$ python -q
>>> import numpy as np
>>> from numpy import linalg as LA
>>> np.set_printoptions(precision=2, suppress=True, linewidth=120, floatmode="fixed")
>>> rnd = lambda a: np.round(a, 2) + 0
>>> data = np.load("a.npy")
>>> data
array([[-4.29, -5.33, 13.48,  3.67],
       [ 4.18,  8.64,  4.47, -4.25],
       [ 4.53,  6.44,  8.27, 13.77]])
>>> ang = np.radians(57)
>>> r_ = np.eye(4)
>>> r_[0, 0] = r_[1, 1] = np.cos(ang)
>>> r_[0, 1], r_[1, 0] = -np.sin(ang), np.sin(ang)
>>> rnd(r_)
array([[ 0.54, -0.84,  0.00,  0.00],
       [ 0.84,  0.54,  0.00,  0.00],
       [ 0.00,  0.00,  1.00,  0.00],
       [ 0.00,  0.00,  0.00,  1.00]])
>>> other = data @ r_.T
>>> rnd(np.abs(other - data).max(axis=0))
array([9.15, 1.17, 0.00, 0.00])
>>> rnd(LA.det(r_)), rnd(np.trace(r_))
(np.float64(1.0), np.float64(3.09))
>>> np.allclose(LA.norm(data, axis=1), LA.norm(other, axis=1))
True
>>> rnd(other)
array([[ 2.13, -6.50, 13.48,  3.67],
       [-4.97,  8.21,  4.47, -4.25],
       [-2.93,  7.31,  8.27, 13.77]])
>>> blk = np.stack([data, -2 * data, data[::-1]])
>>> blk.shape
(3, 3, 4)
>>> (blk @ data.T).shape
(3, 3, 3)
>>> rnd(blk.sum(axis=0))
array([[  8.82,  11.77,  -5.21,  10.10],
       [  0.00,   0.00,   0.00,   0.00],
       [ -8.82, -11.77,   5.21, -10.10]])
>>> W0 = np.array([[0, 0, 2, 4], [0, 0, -1, 0], [-2, 1, 0, -1], [-4, 0, 1, 0]])
>>> r0 = np.array([1, 1])
>>> np.cross(W0[1, :3], W0[3, :3])
array([0, 4, 0])
>>> blk = np.stack([W0, 5 * W0, W0[::-1]])
>>> rnd(LA.det(blk))
array([   16.00, 10000.00,    16.00])
>>> J = np.load("block8.npy")
>>> rnd(J)
array([[ 2.93,  0.53, -0.33],
       [-0.49,  2.94,  0.36],
       [-0.39,  0.30, -2.96]])
>>> J.shape
(3, 3)
>>> rnd(LA.svd(J, compute_uv=False))
array([3.00, 3.00, 3.00])
>>> rnd(J - J[0])
array([[ 0.00,  0.00,  0.00],
       [-3.42,  2.41,  0.69],
       [-3.33, -0.23, -2.62]])
>>> rnd(J.mean(axis=0))
array([ 0.68,  1.26, -0.98])
>>> rnd(np.abs(J).max())
np.float64(2.96)
>>> LA.rank(J)
Traceback (most recent call last):
  File "<python-input-32>", line 1, in <module>
    LA.rank(J)
    ^^^^^^^
AttributeError: module 'numpy.linalg' has no attribute 'rank'
>>> other = LA.inv(J)
>>> rnd(J @ other)
array([[1.00, 0.00, 0.00],
       [0.00, 1.00, 0.00],
       [0.00, 0.00, 1.00]])
>>> rnd(LA.det(J) * other)
array([[-8.80,  1.47,  1.17],
       [-1.59, -8.81, -0.89],
       [ 1.00, -1.08,  8.88]])
>>> rnd(LA.cond(J))
np.float64(1.0)
>>> rnd(LA.slogdet(J)[0])
np.float64(-1.0)
>>> rnd(J.T @ J)
array([[9.00, 0.00, 0.00],
       [0.00, 9.00, 0.00],
       [0.00, 0.00, 9.00]])
>>> rnd(J[:, 1] @ J[:, 0])
np.float64(0.0)
>>> rnd(LA.pinv(J))
array([[ 0.33, -0.05, -0.04],
       [ 0.06,  0.33,  0.03],
       [-0.04,  0.04, -0.33]])
>>> r0 = np.array([-3, -1, -3])
>>> other = J + np.outer(r0, np.eye(3)[1])
>>> rnd(other)
array([[ 2.93, -2.47, -0.33],
       [-0.49,  1.94,  0.36],
       [-0.39, -2.70, -2.96]])
>>> rnd(LA.det(other) / LA.det(J)), rnd(1 + LA.solve(J, r0)[1])
(np.float64(0.4), np.float64(0.4))
>>> mat = np.array([[1.0, 0.5, 0.25, 0.12],
...     [0.5, 1.0, 0.5, 0.25],
...     [0.25, 0.5, 1.0, 0.5],
...     [0.12, 0.25, 0.5, 1.0]])
>>> rnd(LA.eigvals(mat))
array([2.08, 1.00, 0.54, 0.38])
>>> rnd(LA.det(mat[::-1]))
np.float64(0.42)
>>> rnd(np.einsum("ij,ji->", mat, mat))
np.float64(5.78)
>>> np.kron(np.eye(2, dtype=int), mat)
array([[1.00, 0.50, 0.25, 0.12, 0.00, 0.00, 0.00, 0.00],
       [0.50, 1.00, 0.50, 0.25, 0.00, 0.00, 0.00, 0.00],
       [0.25, 0.50, 1.00, 0.50, 0.00, 0.00, 0.00, 0.00],
       [0.12, 0.25, 0.50, 1.00, 0.00, 0.00, 0.00, 0.00],
       [0.00, 0.00, 0.00, 0.00, 1.00, 0.50, 0.25, 0.12],
       [0.00, 0.00, 0.00, 0.00, 0.50, 1.00, 0.50, 0.25],
       [0.00, 0.00, 0.00, 0.00, 0.25, 0.50, 1.00, 0.50],
       [0.00, 0.00, 0.00, 0.00, 0.12, 0.25, 0.50, 1.00]])
>>> mat.reshape(2, -1)
array([[1.00, 0.50, 0.25, 0.12, 0.50, 1.00, 0.50, 0.25],
       [0.25, 0.50, 1.00, 0.50, 0.12, 0.25, 0.50, 1.00]])
>>> mat.reshape(4, 5)
Traceback (most recent call last):
  File "<python-input-51>", line 1, in <module>
    mat.reshape(4, 5)
    ~~~~~~~~~~~^^^^^^
ValueError: cannot reshape array of size 16 into shape (4,5)
>>> mat.reshape(-1, 2)
array([[1.00, 0.50],
       [0.25, 0.12],
       [0.50, 1.00],
       [0.50, 0.25],
       [0.25, 0.50],
       [1.00, 0.50],
       [0.12, 0.25],
       [0.50, 1.00]])
>>> blk = mat.reshape(4, 2, -1)
>>> np.einsum("ihd,jhd->hij", blk, blk).shape
(2, 4, 4)
>>> blk.transpose(1, 0, 2)
array([[[1.00, 0.50],
        [0.50, 1.00],
        [0.25, 0.50],
        [0.12, 0.25]],

       [[0.25, 0.12],
        [0.50, 0.25],
        [1.00, 0.50],
        [0.50, 1.00]]])
>>> m1 = np.load("test16.npy")
>>> m1
array([[ 0.37, -0.97,  0.99],
       [ 0.42, -0.96,  0.96],
       [-0.24,  0.76, -0.75],
       [ 0.35, -0.81,  0.67],
       [-0.37,  0.36,  0.60],
       [ 0.15, -0.33,  0.09],
       [-0.21,  0.84, -0.90],
       [ 0.03,  0.16, -0.38],
       [-0.09, -0.06,  0.41],
       [ 0.49, -0.54, -0.68],
       [-0.09,  0.35, -0.33],
       [ 0.24, -0.43, -0.01],
       [-0.52,  0.96, -0.93],
       [ 0.29, -0.59,  0.18],
       [ 0.24, -0.33, -0.23],
       [-0.12, -0.22,  0.68],
       [-0.47,  0.90, -0.72]])
>>> cent = m1[[10, 9]].astype(float)
>>> for _ in range(4):
...     z = LA.norm(m1[:, None] - cent, axis=-1).argmin(axis=1)
...     cent = np.array([m1[z == j].mean(axis=0) for j in range(2)])
... 
>>> z
array([1, 1, 0, 1, 1, 1, 0, 0, 1, 1, 0, 1, 0, 1, 1, 1, 0])
>>> np.bincount(z)
array([ 6, 11])
>>> rnd(cent)
array([[-0.25,  0.66, -0.67],
       [ 0.18, -0.44,  0.33]])
